$ python3 -q
>>> import numpy as np
>>> import numpy.linalg as la
>>> np.set_printoptions(suppress=True, linewidth=200)
>>> rnd = lambda a: np.round(a, 3) + 0
>>> feats = np.loadtxt("layer9.csv", delimiter=",")
>>> print(feats)
[[-0.703 -0.9    0.3  ]
 [ 6.063 -1.8   -3.   ]
 [ 1.011 -0.1   -0.5  ]
 [-0.351 -0.9    0.2  ]
 [-2.222 -0.2    1.1  ]
 [-0.193 -1.5    0.1  ]
 [ 1.35   1.1   -0.7  ]
 [ 2.853 -0.1   -1.5  ]
 [-0.53   0.3    0.2  ]
 [-2.749  0.7    1.4  ]
 [-1.078  0.3    0.5  ]
 [ 0.707  1.1   -0.4  ]
 [ 3.41  -0.8   -1.7  ]
 [-1.317  1.6    0.6  ]
 [-0.623  1.7    0.3  ]
 [-0.604 -0.1    0.3  ]
 [-1.818  0.6    0.9  ]
 [-3.218 -1.1    1.6  ]
 [ 0.512  0.2   -0.2  ]
 [-0.154  0.4    0.1  ]
 [ 0.815 -0.4   -0.4  ]
 [ 4.744 -0.6   -2.4  ]
 [ 0.178 -1.1   -0.1  ]
 [-3.619  1.1    1.7  ]
 [ 1.23   1.6   -0.6  ]
 [-1.593 -0.6    0.9  ]
 [ 2.452  0.3   -1.2  ]
 [-1.468 -0.5    0.7  ]]
>>> cen = feats - feats.mean(axis=0)
>>> U, sv, vt = la.svd(cen, full_matrices=False)
>>> print((np.sign(U[:, 0]) == np.sign(U[0, 0])).astype(int))
[1 0 0 1 1 1 0 0 1 1 1 0 0 1 1 1 1 1 0 1 0 0 0 1 0 1 0 1]
>>> print(rnd(vt[0] * np.sign(vt[0, np.abs(vt[0]).argmax()])))
[ 0.889 -0.117 -0.442]
>>> print(rnd(sv))
[13.249  4.714  0.19 ]
>>> print(np.searchsorted(np.cumsum(sv ** 2) / (sv ** 2).sum(), 0.9) + 1)
2
>>> cen = feats - feats.mean(axis=0)
>>> V = la.svd(cen)[2][:2]
>>> A2 = cen - cen @ V.T @ V
>>> print(rnd(la.norm(A2) / la.norm(cen)))
0.014
>>> print(la.norm(A2, axis=1).round(6).argmax())
25
>>> print(rnd(A2.std(axis=0)))
[0.016 0.    0.032]
>>> W2 = feats[[22, 21]].astype(float)
>>> for _ in range(5):
...     z = la.norm(feats[:, None] - W2, axis=-1).argmin(axis=1)
...     W2 = np.array([feats[z == j].mean(axis=0) for j in range(2)])
... 
>>> print(z)
[0 1 0 0 0 0 0 1 0 0 0 0 1 0 0 0 0 0 0 0 0 1 0 0 0 0 1 0]
>>> print(np.bincount(z))
[23  5]
>>> F = np.loadtxt("a.csv", delimiter=",")
>>> print(rnd(F))
[[ 0.866  0.    -0.5    0.   ]
 [ 0.     1.     0.     0.   ]
 [ 0.5    0.     0.866  0.   ]
 [ 0.     0.     0.     1.   ]]
>>> C2 = F.T @ F
>>> print(np.allclose(C2, C2.T))
True
>>> print(rnd(la.svd(F, compute_uv=False) ** 2))
[1. 1. 1. 1.]
>>> print(rnd(la.eigvalsh(C2)[::-1]))
[1. 1. 1. 1.]
>>> print(np.trace(C2), (F ** 2).sum())
4.0 4.0
>>> print(rnd(C2))
[[1. 0. 0. 0.]
 [0. 1. 0. 0.]
 [0. 0. 1. 0.]
 [0. 0. 0. 1.]]
>>> print(rnd(la.svd(F, compute_uv=False)))
[1. 1. 1. 1.]
>>> print(rnd(F.T @ F))
[[1. 0. 0. 0.]
 [0. 1. 0. 0.]
 [0. 0. 1. 0.]
 [0. 0. 0. 1.]]
>>> print(F[:, 3] @ F[:, 1])
0.0
>>> print(rnd(F @ F.T))
[[1. 0. 0. 0.]
 [0. 1. 0. 0.]
 [0. 0. 1. 0.]
 [0. 0. 0. 1.]]
>>> print(rnd(la.norm(F, axis=0)))
[1. 1. 1. 1.]
>>> print(rnd(la.pinv(F)))
[[ 0.866  0.     0.5    0.   ]
 [ 0.     1.     0.     0.   ]
 [-0.5    0.     0.866  0.   ]
 [ 0.     0.     0.     1.   ]]
>>> A2 = F / np.sqrt((F ** 2).mean(axis=1, keepdims=True))
>>> print(la.matrix_rank(A2) == la.matrix_rank(F))
True
>>> print(A2[1])
[0. 2. 0. 0.]
>>> print(rnd(la.norm(A2, axis=1)))
[2. 2. 2. 2.]
>>> data = np.load("out14.npy")
>>> print(data)
[[-0.469 -1.129  1.079  2.26  -1.02   2.33 ]
 [-1.129  1.781 -1.889  2.25  -0.967  2.148]
 [ 1.079 -1.889 -6.603  0.101 -0.706  0.123]
 [ 2.26   2.25   0.101 -4.154 -2.232  1.942]
 [-1.02  -0.967 -0.706 -2.232 -6.065 -0.662]
 [ 2.33   2.148  0.123  1.942 -0.662 -5.49 ]]
>>> print(np.allclose(data @ data.T, data.T @ data))
True
>>> print((data + data.T) / 2)
[[-0.469 -1.129  1.079  2.26  -1.02   2.33 ]
 [-1.129  1.781 -1.889  2.25  -0.967  2.148]
 [ 1.079 -1.889 -6.603  0.101 -0.706  0.123]
 [ 2.26   2.25   0.101 -4.154 -2.232  1.942]
 [-1.02  -0.967 -0.706 -2.232 -6.065 -0.662]
 [ 2.33   2.148  0.123  1.942 -0.662 -5.49 ]]
>>> print(rnd(np.abs(la.eigvals(data)).max()))
8.0
>>> print(rnd(np.sort(np.abs(la.eigvals(data)))))
[2. 4. 5. 7. 7. 8.]
>>> rng = np.random.default_rng(90781)
>>> z = rng.permutation(6)
>>> print(z)
[3 2 4 1 5 0]
>>> A2 = data[z][:, z]
>>> print(rnd(np.sort(np.abs(la.eigvals(A2)))))
[2. 4. 5. 7. 7. 8.]
>>> print(np.trace(A2))
-21.0
>>> print(rnd(la.det(A2)), rnd(la.det(data[z])))
15676.121 -15676.121
>>> print(la.matrix_rank(data))
6
>>> print(rnd(la.norm(data)))
14.387
>>> m1 = np.diag(np.array([1, 3, -2, 0, -2]))
>>> print(m1)
[[ 1  0  0  0  0]
 [ 0  3  0  0  0]
 [ 0  0 -2  0  0]
 [ 0  0  0  0  0]
 [ 0  0  0  0 -2]]
>>> print(rnd(la.eigvalsh(m1).min()))
-2.0
>>> print(np.all(la.eigvalsh(m1) > 0))
False
>>> print([round(float(la.det(m1[:i, :i])), 2) + 0 for i in range(1, 6)])
[1.0, 3.0, -6.0, 0.0, 0.0]
>>> rank = la.matrix_rank(m1)
>>> print(rank)
4
>>> N = la.svd(m1)[2][rank:].T
>>> print(N[:, 0] / N[np.abs(N[:, 0]).round(6).argmax(), 0])
[0. 0. 0. 1. 0.]
>>> print(N @ N.T)
[[0. 0. 0. 0. 0.]
 [0. 0. 0. 0. 0.]
 [0. 0. 0. 0. 0.]
 [0. 0. 0. 1. 0.]
 [0. 0. 0. 0. 0.]]
>>> print([int(la.matrix_rank(np.delete(m1, i, axis=0))) for i in range(5)])
[3, 3, 3, 4, 3]
>>> print([int(la.matrix_rank(m1[:, :j + 1])) for j in range(5)])
[1, 2, 3, 3, 4]
>>> print(N.shape)
(5, 1)
>>> z = feats[:, 1] > np.median(feats[:, 1])
>>> r0 = feats[z].mean(axis=0) - feats[~z].mean(axis=0)
>>> print(np.argsort(-np.abs(r0).round(6), kind="stable"))
[1 0 2]
>>> print(rnd(r0))
[-1.015  1.559  0.493]
>>> print(z.astype(int))
[0 0 0 0 0 0 1 0 1 1 1 1 0 1 1 0 1 0 1 1 0 0 0 1 1 0 1 0]
>>> M = np.loadtxt("w.csv", delimiter=",")
>>> print(M)
[[ 0.  0.  0. -2. -5.  0.]
 [ 0.  0.  0. -4.  4.  5.]
 [ 0.  0.  0.  5. -2. -1.]
 [-2. -4.  5.  0.  0.  0.]
 [-5.  4. -2.  0.  0.  0.]
 [ 0.  5. -1.  0.  0.  0.]]
>>> z = rng.permutation(6)
>>> print(z)
[0 1 5 4 3 2]
>>> A2 = M[z][:, z]
>>> print(np.diag(A2))
[0. 0. 0. 0. 0. 0.]
>>> print(A2)
[[ 0.  0.  0. -5. -2.  0.]
 [ 0.  0.  5.  4. -4.  0.]
 [ 0.  5.  0.  0.  0. -1.]
 [-5.  4.  0.  0.  0. -2.]
 [-2. -4.  0.  0.  0.  5.]
 [ 0.  0. -1. -2.  5.  0.]]
>>> print(np.allclose(A2, M))
False
>>> print(rnd(la.det(A2)), rnd(la.det(M[z])))
-13689.0 -13689.0
>>> print(np.all(la.eigvalsh(M) > 0))
False
>>> print(np.allclose(M @ M.T, M.T @ M))
True
>>> print(M @ M)
[[ 29. -12.   0.   0.   0.   0.]
 [-12.  57. -33.   0.   0.   0.]
 [  0. -33.  30.   0.   0.   0.]
 [  0.   0.   0.  45. -16. -25.]
 [  0.   0.   0. -16.  45.  22.]
 [  0.   0.   0. -25.  22.  26.]]
>>> print(rnd(la.det(M)))
-13689.0
>>> vals, V = la.eigh(M)
>>> x = np.array([0, 2, 1, -1, -1, -1])
>>> print((np.sign(V[:, -1].round(6)) == np.sign(V[0, -1].round(6))).astype(int))
[1 0 1 1 0 0]
>>> print(rnd(V * np.maximum(vals, 0) @ V.T))
[[ 2.635 -0.53  -0.154 -1.    -2.5    0.   ]
 [-0.53   3.447 -1.444 -2.     2.     2.5  ]
 [-0.154 -1.444  2.322  2.5   -1.    -0.5  ]
 [-1.    -2.     2.5    3.129 -0.467 -1.113]
 [-2.5    2.    -1.    -0.467  3.184  0.944]
 [ 0.     2.5   -0.5   -1.113  0.944  2.091]]
>>> print(x @ M @ x)
-24.0
>>> X = np.load("block19.npy")
>>> print(X)
[[-0.9 -0.1  0.1  1. ]
 [ 0.2  0.8 -0.1 -1.2]
 [ 0.5  1.5  1.1 -0.5]
 [ 0.1 -0.9 -0.7  0.4]
 [ 0.8  0.2 -0.8  0.6]
 [ 1.3 -1.3  1.5 -0.2]]
>>> r0 = np.array([-1, 2])
>>> print(rnd(np.correlate(X[3], X[1], "full")))
[-0.12  1.07  1.01 -1.11 -0.78  0.18  0.08]
>>> print(rnd(np.cross(X[3, :3], X[1, :3])))
[ 0.65 -0.13  0.26]
>>> Q, V = la.qr(X[:, :2])[0], la.qr(X[:, 2:])[0]
>>> sv = la.svd(Q.T @ V, compute_uv=False)
>>> print(rnd(la.norm(Q @ Q.T - V @ V.T, 2)))
0.949
>>> print((sv > 0.9).sum())
0
>>> print(rnd(sv))
[0.599 0.315]
>>> W0 = np.loadtxt("mat.csv", delimiter=",")
>>> print(W0)
[[  0.   0.   0.   0.   0.   0.]
 [  0.   0.  -5.   0.   0. -10.]
 [  0.   0.  -2.   0.   0.  -4.]]
>>> rank = la.matrix_rank(W0)
>>> print(rank)
1
>>> N = la.svd(W0)[2][rank:].T
>>> print([int(la.matrix_rank(W0[:i])) for i in range(1, len(W0) + 1)])
[0, 1, 1]
>>> print([int(la.matrix_rank(W0[:, :j + 1])) for j in range(6)])
[0, 0, 1, 1, 1, 1]
>>> print(np.allclose(W0 @ N, 0))
True
>>> print(rnd(N @ N.T))
[[ 1.   0.   0.   0.   0.   0. ]
 [ 0.   1.   0.   0.   0.   0. ]
 [ 0.   0.   0.8  0.   0.  -0.4]
 [ 0.   0.   0.   1.   0.   0. ]
 [ 0.   0.   0.   0.   1.   0. ]
 [ 0.   0.  -0.4  0.   0.   0.2]]
>>> U, sv, vt = la.svd(W0)
>>> V = vt[:(sv > 1e-8).sum()]
>>> x = W0[1] + -2 * W0[0] + rng.integers(2) * np.eye(6)[5]
>>> print(x)
[  0.   0.  -5.   0.   0. -10.]
>>> print(la.matrix_rank(np.vstack([W0, x])))
1
>>> print(rnd(V.T @ V))
[[0.  0.  0.  0.  0.  0. ]
 [0.  0.  0.  0.  0.  0. ]
 [0.  0.  0.2 0.  0.  0.4]
 [0.  0.  0.  0.  0.  0. ]
 [0.  0.  0.  0.  0.  0. ]
 [0.  0.  0.4 0.  0.  0.8]]
>>> print(rnd(np.diag(V.T @ V)))
[0.  0.  0.2 0.  0.  0.8]
>>> ang = np.radians(76)
>>> r_ = np.eye(6)
>>> r_[4, 4] = r_[3, 3] = np.cos(ang)
>>> r_[4, 3], r_[3, 4] = -np.sin(ang), np.sin(ang)
>>> print(rnd(r_))
[[ 1.     0.     0.     0.     0.     0.   ]
 [ 0.     1.     0.     0.     0.     0.   ]
 [ 0.     0.     1.     0.     0.     0.   ]
 [ 0.     0.     0.     0.242  0.97   0.   ]
 [ 0.     0.     0.    -0.97   0.242  0.   ]
 [ 0.     0.     0.     0.     0.     1.   ]]
>>> A2 = W0 @ r_.T
>>> print(A2)
[[  0.   0.   0.   0.   0.   0.]
 [  0.   0.  -5.   0.   0. -10.]
 [  0.   0.  -2.   0.   0.  -4.]]
>>> print(np.abs(A2 - W0).max(axis=0))
[0. 0. 0. 0. 0. 0.]
>>> U, sv, vt = la.svd(W0)
>>> print(np.argmax(sv[:-1] / (sv[1:] + 1e-6)) + 1)
1
>>> A2 = U[:, :1] @ np.diag(sv[:1]) @ vt[:1]
>>> print(rnd(la.norm(W0 - A2) / la.norm(W0)))
0.0
>>> print(rnd(la.norm(W0 - A2, 2)), rnd(sv[1]))
0.0 0.0
>>> J = np.load("data.npy")
>>> print(J)
[[3. 1. 1. 1. 1. 1. 1.]
 [1. 3. 1. 1. 1. 1. 1.]
 [1. 1. 3. 1. 1. 1. 1.]
 [1. 1. 1. 3. 1. 1. 1.]
 [1. 1. 1. 1. 3. 1. 1.]
 [1. 1. 1. 1. 1. 3. 1.]
 [1. 1. 1. 1. 1. 1. 3.]]
>>> x = np.array([3, -2, 0, 0, 1, 0, -3])
>>> y = J @ x
>>> beta, lr = np.zeros(7), 1 / la.norm(J, 2) ** 2
>>> for i in range(150):
...     beta -= lr * J.T @ (J @ beta - y)
...     if i % 50 == 0: print(i, round(la.norm(J @ beta - y), 3))
... 
0 9.09
50 0.722
100 0.057
>>> print(rnd(la.cond(J)))
4.5
>>> print(np.allclose(J @ J.T, J.T @ J))
True
>>> print(rnd(np.sort(np.abs(np.fft.fft(J[0])))), rnd(np.sort(la.svd(J, compute_uv=False))))
[2. 2. 2. 2. 2. 2. 9.] [2. 2. 2. 2. 2. 2. 9.]
>>> print(J @ np.ones(7))
[9. 9. 9. 9. 9. 9. 9.]
>>> print(J @ (-1.0) ** np.arange(7))
[ 3. -1.  3. -1.  3. -1.  3.]
>>> x = np.ones(7)
>>> for _ in range(6):
...     x = J @ x
...     x /= la.norm(x)
...     print(round(x @ J @ x, 3))
... 
9.0
9.0
9.0
9.0
9.0
9.0
>>> print(rnd(la.eigvalsh(J)[-1]))
9.0
>>> print(rnd(x))
[0.378 0.378 0.378 0.378 0.378 0.378 0.378]
